$ ipython --no-banner

In [1]: import numpy as np

In [2]: import numpy.linalg as la

In [3]: np.set_printoptions(precision=2, suppress=True, linewidth=200)

In [4]: def rnd(a):
   ...:     return np.round(a, 2) + 0
   ...: 

In [5]: feats = np.array([[-0.2, 1.2, -1.6, 0.4, 0.5, 0.9],
   ...:     [-0.3, -1.1, -2.0, -0.2, -1.5, 0.2],
   ...:     [-0.7, 0.5, -0.1, 0.4, -1.3, -0.5],
   ...:     [-0.9, 2.3, 0.1, -0.2, 0.9, 0.2],
   ...:     [1.2, 0.5, -0.6, -1.3, 0.7, 0.0],
   ...:     [0.2, -0.5, 1.3, -0.5, 1.2, 0.4],
   ...:     [1.6, -0.6, -0.8, -1.1, 0.2, -0.2],
   ...:     [0.0, -1.0, 0.2, 1.4, 0.6, -1.7],
   ...:     [-0.4, -0.3, 0.4, -0.5, 0.4, -0.8],
   ...:     [3.1, -1.5, -0.5, -0.1, 0.7, 0.5],
   ...:     [0.5, 0.3, 0.3, 2.1, -0.1, 1.1]])

In [6]: feats
Out[6]: 
array([[-0.2,  1.2, -1.6,  0.4,  0.5,  0.9],
       [-0.3, -1.1, -2. , -0.2, -1.5,  0.2],
       [-0.7,  0.5, -0.1,  0.4, -1.3, -0.5],
       [-0.9,  2.3,  0.1, -0.2,  0.9,  0.2],
       [ 1.2,  0.5, -0.6, -1.3,  0.7,  0. ],
       [ 0.2, -0.5,  1.3, -0.5,  1.2,  0.4],
       [ 1.6, -0.6, -0.8, -1.1,  0.2, -0.2],
       [ 0. , -1. ,  0.2,  1.4,  0.6, -1.7],
       [-0.4, -0.3,  0.4, -0.5,  0.4, -0.8],
       [ 3.1, -1.5, -0.5, -0.1,  0.7,  0.5],
       [ 0.5,  0.3,  0.3,  2.1, -0.1,  1.1]])

In [7]: out = np.array([[-3, -2, 2],
   ...:     [2, 3, -3],
   ...:     [1, 0, 2],
   ...:     [-1, -2, -3],
   ...:     [-3, -3, 0],
   ...:     [-2, -1, -3]])

In [8]: rnd(np.einsum("ij->j", feats))
Out[8]: array([ 4.1, -0.2, -3.3,  0.4,  2.3,  0.1])

In [9]: la.matrix_rank(feats @ out)
Out[9]: np.int64(3)

In [10]: la.matrix_rank(np.vstack([feats, out.T]))
Out[10]: np.int64(6)

In [11]: f, r1 = feats[9], feats[3]

In [12]: f @ r1
Out[12]: np.float64(-5.54)

In [13]: rnd(f @ f)
Out[13]: np.float64(12.86)

In [14]: pr = (f @ r1) / (f @ f) * f

In [15]: rnd((r1 - pr) @ f)
Out[15]: np.float64(0.0)

In [16]: la.matrix_rank(np.outer(f, r1))
Out[16]: np.int64(1)

In [17]: x0 = np.array([1, 0, 2, 1, 1, 2])

In [18]: y = feats @ x0

In [19]: rnd(la.lstsq(feats, y)[0])
Out[19]: array([1., 0., 2., 1., 1., 2.])

In [20]: rnd(la.pinv(feats) @ feats)
Out[20]: 
array([[1., 0., 0., 0., 0., 0.],
       [0., 1., 0., 0., 0., 0.],
       [0., 0., 1., 0., 0., 0.],
       [0., 0., 0., 1., 0., 0.],
       [0., 0., 0., 0., 1., 0.],
       [0., 0., 0., 0., 0., 1.]])

In [21]: rng = np.random.default_rng(127)

In [22]: y = y + 0.05 * rng.normal(size=11)

In [23]: rnd(y)
Out[23]: array([-0.78, -5.69, -2.78,  0.38, -0.69,  4.38, -1.24, -1.06, -1.31,  3.67,  5.32])

In [24]: b, *_ = la.lstsq(feats, y)

In [25]: rnd(b)
Out[25]: array([1.01, 0.  , 2.06, 0.99, 0.97, 2.02])

In [26]: rnd(feats.T @ (y - feats @ b))
Out[26]: array([0., 0., 0., 0., 0., 0.])

In [27]: rnd(la.norm(y - feats @ b))
Out[27]: np.float64(0.11)

In [28]: [round(float(la.norm(la.solve(feats.T @ feats + lam * np.eye(6), feats.T @ y))), 2) for lam in (0, 1, 10, 100)]
Out[28]: [3.36, 2.98, 1.61, 0.31]

In [29]: labels = rng.permutation(6)

In [30]: out = feats[:, labels] * rng.choice([-1, 1], 6)

In [31]: out
Out[31]: 
array([[-0.9, -0.4,  1.6,  1.2,  0.5,  0.2],
       [-0.2,  0.2,  2. , -1.1, -1.5,  0.3],
       [ 0.5, -0.4,  0.1,  0.5, -1.3,  0.7],
       [-0.2,  0.2, -0.1,  2.3,  0.9,  0.9],
       [-0. ,  1.3,  0.6,  0.5,  0.7, -1.2],
       [-0.4,  0.5, -1.3, -0.5,  1.2, -0.2],
       [ 0.2,  1.1,  0.8, -0.6,  0.2, -1.6],
       [ 1.7, -1.4, -0.2, -1. ,  0.6, -0. ],
       [ 0.8,  0.5, -0.4, -0.3,  0.4,  0.4],
       [-0.5,  0.1,  0.5, -1.5,  0.7, -3.1],
       [-1.1, -2.1, -0.3,  0.3, -0.1, -0.5]])

In [32]: Uu, _, Vt = la.svd(feats.T @ out)

In [33]: rnd(la.lstsq(feats, out)[0])
Out[33]: 
array([[ 0.,  0.,  0.,  0.,  0., -1.],
       [ 0.,  0.,  0.,  1.,  0.,  0.],
       [ 0.,  0., -1.,  0.,  0.,  0.],
       [ 0., -1.,  0.,  0.,  0.,  0.],
       [ 0.,  0.,  0.,  0.,  1.,  0.],
       [-1.,  0.,  0.,  0.,  0.,  0.]])

In [34]: m1 = np.load("block14.npy")

In [35]: m1
Out[35]: 
array([[ -7.08,  -1.6 ,   4.08,  -2.81,   0.74,  -0.8 ,   2.04,   2.49,   2.55,   1.51,  -1.02],
       [ -1.83,   0.47,   0.26,   1.76,   2.86,   0.  ,  -2.16,  -2.16,   2.67,   8.43,   0.02],
       [  2.63,  -3.6 ,  -1.04,  -2.61,  -0.89,  -1.57,  -0.21,  -0.08,   2.32,   3.48,  -2.91],
       [ -1.38,  -4.43,   2.86,   6.76,   1.19,   1.73,  -0.3 ,   1.17,  -1.95,  -0.89,   0.29],
       [  5.25,  -1.11,  -0.12,   1.15,   0.34,   5.01,  -2.15,  -2.63,   0.25,  -0.22,  -1.49],
       [ -3.71,   2.77,   1.27,   7.07,  -2.49,   5.54,  -0.22,   0.26,  -3.01,  -5.4 ,   5.43],
       [  5.34,  12.68,   2.95,   0.61,   0.3 ,   2.54,  -0.76,   1.69,   8.37,   0.01,   0.07],
       [  4.68,  -4.56,  -0.19,  -4.64,   1.2 ,   3.18,   1.33,  -1.41,   2.92,   2.97,   1.77],
       [  3.41,   2.66,  -2.18,   5.66,   0.77,  -2.65,   1.26,   0.53,  -4.83,   0.33,  -0.75],
       [ -0.04,   1.18,  -1.35,   1.23,   1.6 ,   1.45,   1.21,  -0.93,  -1.25,   7.  ,   1.07],
       [ -0.24,  -4.29,   0.14,  -3.12,  -1.08,  -9.04,  -2.91,  -1.13,  -2.35,  -2.34,   1.44],
       [  2.85,  -2.84,   0.81,  -7.57,   0.36,   5.47,   0.57,  -1.64,   0.49,  -1.32,   3.38],
       [  0.  ,  -2.05,  -2.02,  -2.77,  -1.61,   3.07,  -2.42,   1.97,  -0.23,  -4.05,   2.91],
       [  0.49,  -9.21,   0.47,  -1.39,  -0.06,  -4.01,   4.06,   2.06,   1.6 ,   0.64,  -1.97],
       [ -4.01,   0.33,   1.28,  -0.7 ,   0.27,  -0.44,  -0.06,  -1.9 ,  -0.27,   1.15,   3.65],
       [  0.43,  -5.05,  -5.74,   3.03,   2.43,   0.98,  -4.28,   1.44,   2.99,  -7.14,  -0.2 ],
       [ -1.78,  14.99,   0.49,   4.13,  -0.71,   1.68,   0.88,  -0.82,   1.08, -12.35,  -7.25],
       [  1.31,  10.53,   1.82,  -5.18,   1.07,  -0.18,   0.82,  -1.  ,   1.11,  -1.45,  -2.37],
       [  2.95,  -5.2 ,   0.09,  -2.81,   1.56,   0.65,   0.34,  -0.97,  -1.72,  -3.91,   3.21],
       [  5.94,   2.12,   1.8 ,  -3.73,  -1.26,   3.4 ,  -5.22,   3.1 ,  -1.46,  -1.92,  -3.68],
       [  5.77,  -4.84,   1.19,   3.84,  -0.22,  -4.48,   2.68,   0.55,  -2.52,   1.33,   6.02]])

In [36]: x0 = np.array([-7, -9, 7, 1, -6, 6, 9, -7, -8, 0, 9])

In [37]: y = m1 @ x0

In [38]: b, lr = np.zeros(11), 1 / la.norm(m1, 2) ** 2

In [39]: for i in range(12):
    ...:     b -= lr * m1.T @ (m1 @ b - y)
    ...:     if i % 2 == 0: print(i, round(la.norm(m1 @ b - y), 2))
    ...: 
0 213.03
2 132.35
4 91.17
6 67.13
8 52.22
10 42.5

In [40]: rnd(la.cond(m1))
Out[40]: np.float64(6.69)

In [41]: out = m1 / la.norm(m1, axis=1, keepdims=True)

In [42]: gram = out @ out.T

In [43]: rnd(np.degrees(np.arccos(np.clip(gram[1, 2], -1, 1))))
Out[43]: np.float64(73.13)

In [44]: out = np.c_[m1[:, :9] @ np.array([[0, 3, 3, 2, 0, 2, 1, 3, 2],
    ...:     [0, 3, 2, 1, 2, 3, 0, 3, 2],
    ...:     [1, 3, 3, 1, 1, 3, 0, 1, 1],
    ...:     [1, 1, 1, 1, 0, 3, 1, 0, 1],
    ...:     [3, 3, 3, 0, 0, 0, 2, 3, 0],
    ...:     [3, 3, 0, 3, 0, 1, 2, 2, 1],
    ...:     [3, 2, 0, 0, 2, 1, 0, 0, 1],
    ...:     [0, 0, 1, 0, 1, 1, 3, 1, 0],
    ...:     [3, 2, 0, 0, 2, 3, 0, 0, 2]]), np.array([-3, 4, 5, 5, 3, 2, -1, 2, -2, 5, -1, 3, 4, -2, 3, -1, -3, 0, 0, -2, 4])]

In [45]: rnd(out)
Out[45]: 
array([[ 14.86,  -7.61, -10.3 , -16.89,  12.55,  -3.77,  -2.54, -18.85,  -9.75,  -3.  ],
       [ 12.13,   8.06,   4.41,  -1.17,   0.06,   7.5 ,  -0.83,   2.6 ,   2.48,   4.  ],
       [ -4.7 , -11.8 ,  -7.79,  -6.7 ,  -4.1 , -11.39,  -5.14,  -9.84,  -2.73,   5.  ],
       [ 11.63,   2.17,   7.08,   7.62,  -9.33,   9.56,  14.73,  -6.37,  -4.47,   5.  ],
       [ 11.38,  25.46,  12.71,  25.45,  -8.77,  11.24,   9.21,  20.71,  12.67,   3.  ],
       [  7.8 ,  10.75,  -1.92,  20.31,   0.61,  22.46,  10.24,   2.32,   5.76,   2.  ],
       [ 34.91,  87.26,  53.43,  34.54,  45.22,  87.98,  16.7 ,  64.68,  58.12,  -1.  ],
       [ 21.06,  16.79,   1.9 ,   9.51,  -2.22,  -6.95,   4.57,   8.72,   5.76,   2.  ],
       [-12.87,   4.55,  17.51,   5.01,  -3.47,   9.89,   6.9 ,  13.57,   4.57,  -2.  ],
       [  8.91,   9.67,   3.29,   5.33,   0.  ,   1.08,   4.5 ,   8.84,   2.32,   5.  ],
       [-49.12, -57.17, -16.37, -34.87, -20.09, -42.42, -26.99, -35.9 , -28.69,  -1.  ],
       [ 13.91,  14.5 ,  -2.83,  12.51,  -4.39, -17.23,   2.02,  11.22,   0.28,   3.  ],
       [ -8.36, -15.9 , -15.79,   2.37,  -9.45, -18.59,   6.06,  -4.89,  -8.7 ,   4.  ],
       [  3.85, -27.03, -15.05, -21.18,  -4.57, -22.5 ,  -2.86, -31.83, -15.11,  -2.  ],
       [ -0.92,  -9.07,  -9.32,  -8.43,  -0.62,  -8.5 , -10.75, -11.73,  -7.82,   3.  ],
       [  3.65, -20.4 , -14.27,  -3.96, -16.98, -15.31,  14.6 ,  -8.91,  -9.27,  -1.  ],
       [ 13.41,  52.06,  27.29,  21.09,  33.57,  60.25,   1.83,  40.53,  35.76,  -3.  ],
       [  5.1 ,  42.33,  27.48,   9.25,  25.74,  27.1 ,  -5.09,  39.19,  23.18,   0.  ],
       [ -0.23,  -5.42,  -0.38,  -0.07, -14.04, -23.  ,   1.65,  -1.65,  -9.67,   0.  ],
       [-15.55,  18.91,  23.05,  22.27,  -4.22,   9.35,  15.79,  32.1 ,   9.45,  -2.  ],
       [ -8.59,  -3.58,  14.93,  -1.71,  -7.62,   3.3 ,   1.86,  -5.09,   0.05,   4.  ]])

In [46]: rnd(la.norm(out - m1 @ la.lstsq(m1, out)[0], axis=0))
Out[46]: array([0.  , 0.  , 0.  , 0.  , 0.  , 0.  , 0.  , 0.  , 0.  , 9.26])

In [47]: rnd(la.lstsq(m1, out[:, 0])[0])
Out[47]: array([0., 0., 1., 1., 3., 3., 3., 0., 3., 0., 0.])

In [48]: t3 = np.stack([m1, -2 * m1, m1[::-1]])

In [49]: (t3 @ m1.T).shape
Out[49]: (3, 21, 21)

In [50]: t3.shape
Out[50]: (3, 21, 11)

In [51]: la.matrix_rank(t3)
Out[51]: array([11, 11, 11])

In [52]: Uu, sv, Vt = la.svd(m1, full_matrices=False)

In [53]: Uu.shape, sv.shape, Vt.shape
Out[53]: ((21, 11), (11,), (11, 11))

In [54]: rnd(Uu.T @ Uu)
Out[54]: 
array([[1., 0., 0., 0., 0., 0., 0., 0., 0., 0., 0.],
       [0., 1., 0., 0., 0., 0., 0., 0., 0., 0., 0.],
       [0., 0., 1., 0., 0., 0., 0., 0., 0., 0., 0.],
       [0., 0., 0., 1., 0., 0., 0., 0., 0., 0., 0.],
       [0., 0., 0., 0., 1., 0., 0., 0., 0., 0., 0.],
       [0., 0., 0., 0., 0., 1., 0., 0., 0., 0., 0.],
       [0., 0., 0., 0., 0., 0., 1., 0., 0., 0., 0.],
       [0., 0., 0., 0., 0., 0., 0., 1., 0., 0., 0.],
       [0., 0., 0., 0., 0., 0., 0., 0., 1., 0., 0.],
       [0., 0., 0., 0., 0., 0., 0., 0., 0., 1., 0.],
       [0., 0., 0., 0., 0., 0., 0., 0., 0., 0., 1.]])

In [55]: np.abs(Uu[:, 0]).round(6).argmax()
Out[55]: np.int64(16)

In [56]: rnd(Vt @ Vt.T)
Out[56]: 
array([[1., 0., 0., 0., 0., 0., 0., 0., 0., 0., 0.],
       [0., 1., 0., 0., 0., 0., 0., 0., 0., 0., 0.],
       [0., 0., 1., 0., 0., 0., 0., 0., 0., 0., 0.],
       [0., 0., 0., 1., 0., 0., 0., 0., 0., 0., 0.],
       [0., 0., 0., 0., 1., 0., 0., 0., 0., 0., 0.],
       [0., 0., 0., 0., 0., 1., 0., 0., 0., 0., 0.],
       [0., 0., 0., 0., 0., 0., 1., 0., 0., 0., 0.],
       [0., 0., 0., 0., 0., 0., 0., 1., 0., 0., 0.],
       [0., 0., 0., 0., 0., 0., 0., 0., 1., 0., 0.],
       [0., 0., 0., 0., 0., 0., 0., 0., 0., 1., 0.],
       [0., 0., 0., 0., 0., 0., 0., 0., 0., 0., 1.]])

In [57]: rnd(np.abs(Vt[0]))
Out[57]: array([0.02, 0.87, 0.06, 0.14, 0.03, 0.19, 0.05, 0.01, 0.11, 0.34, 0.23])

In [58]: (sv > 1e-8).sum()
Out[58]: np.int64(11)

In [59]: rnd(np.sqrt((sv ** 2).sum())), rnd(la.norm(m1))
Out[59]: (np.float64(52.15), np.float64(52.15))

In [60]: arr = np.array([[3.0, 0.0, -1.0, 0.0],
    ...:     [4.0, -2.0, -2.0, 2.0],
    ...:     [2.0, 0.0, 0.0, 0.0],
    ...:     [5.0, -4.0, -3.0, 4.0]])

In [61]: rnd(la.norm(m1))
Out[61]: np.float64(52.15)

In [62]: rnd(la.svd(m1, compute_uv=False))
Out[62]: array([30.55, 20.98, 19.13, 16.35, 14.97, 12.76, 10.29,  9.56,  8.36,  6.17,  4.56])

In [63]: np.count_nonzero(m1)
Out[63]: np.int64(229)

In [64]: np.abs(m1).max()
Out[64]: np.float64(14.99)

In [65]: rnd(m1.mean(axis=0))
Out[65]: array([ 1.  , -0.05,  0.33, -0.1 ,  0.3 ,  0.55, -0.26,  0.03,  0.32, -0.67,  0.36])

In [66]: la.matrix_rank(m1)
Out[66]: np.int64(11)

In [67]: Uu, sv, Vt = la.svd(arr)

In [68]: rnd(sv)
Out[68]: array([10.04,  2.62,  0.53,  0.  ])

In [69]: out = Uu[:, :3] @ np.diag(sv[:3]) @ Vt[:3]

In [70]: rnd(out)
Out[70]: 
array([[ 3.,  0., -1.,  0.],
       [ 4., -2., -2.,  2.],
       [ 2.,  0.,  0.,  0.],
       [ 5., -4., -3.,  4.]])

In [71]: rnd(np.abs(arr - out).max())
Out[71]: np.float64(0.0)

In [72]: la.matrix_rank(out)
Out[72]: np.int64(3)

In [73]: mat = np.load("x.npy")

In [74]: mat
Out[74]: 
array([[ 1,  0,  0,  0,  0,  0,  0,  0,  0,  0,  0,  0],
       [-1,  1,  0,  0,  0,  0,  0,  0,  0,  0,  0,  0],
       [-2,  2,  1,  0,  0,  0,  0,  0,  0,  0,  0,  0],
       [ 0,  1,  1,  1,  0,  0,  0,  0,  0,  0,  0,  0],
       [ 2,  1, -1,  0,  1,  0,  0,  0,  0,  0,  0,  0],
       [ 0, -1, -2,  0, -2,  1,  0,  0,  0,  0,  0,  0],
       [ 2, -1,  2, -2,  2,  0,  1,  0,  0,  0,  0,  0],
       [-1, -1, -2, -1,  2,  0,  1,  1,  0,  0,  0,  0],
       [ 0, -1,  1,  0,  0,  0, -1, -2,  1,  0,  0,  0],
       [ 2,  1, -2,  2, -1,  2,  0,  1, -1,  1,  0,  0],
       [ 1,  2,  1, -2, -1, -1, -2, -2,  0,  0,  1,  0],
       [ 2, -2,  1,  2,  2, -1, -2,  0,  0,  2, -1,  1]])

In [75]: mat @ mat
Out[75]: 
array([[ 1,  0,  0,  0,  0,  0,  0,  0,  0,  0,  0,  0],
       [-2,  1,  0,  0,  0,  0,  0,  0,  0,  0,  0,  0],
       [-6,  4,  1,  0,  0,  0,  0,  0,  0,  0,  0,  0],
       [-3,  4,  2,  1,  0,  0,  0,  0,  0,  0,  0,  0],
       [ 5,  0, -2,  0,  1,  0,  0,  0,  0,  0,  0,  0],
       [ 1, -8, -2,  0, -4,  1,  0,  0,  0,  0,  0,  0],
       [ 5,  2,  0, -4,  4,  0,  1,  0,  0,  0,  0,  0],
       [ 9, -6, -5, -4,  6,  0,  2,  1,  0,  0,  0,  0],
       [-1,  3,  4,  4, -6,  0, -4, -4,  1,  0,  0,  0],
       [ 4, -3, -8,  3, -4,  4,  2,  4, -2,  1,  0,  0],
       [-6,  8,  3,  2, -8, -2, -6, -4,  0,  0,  1,  0],
       [ 7,  5, -5, 14,  1,  3, -2,  4, -2,  4, -2,  1]])
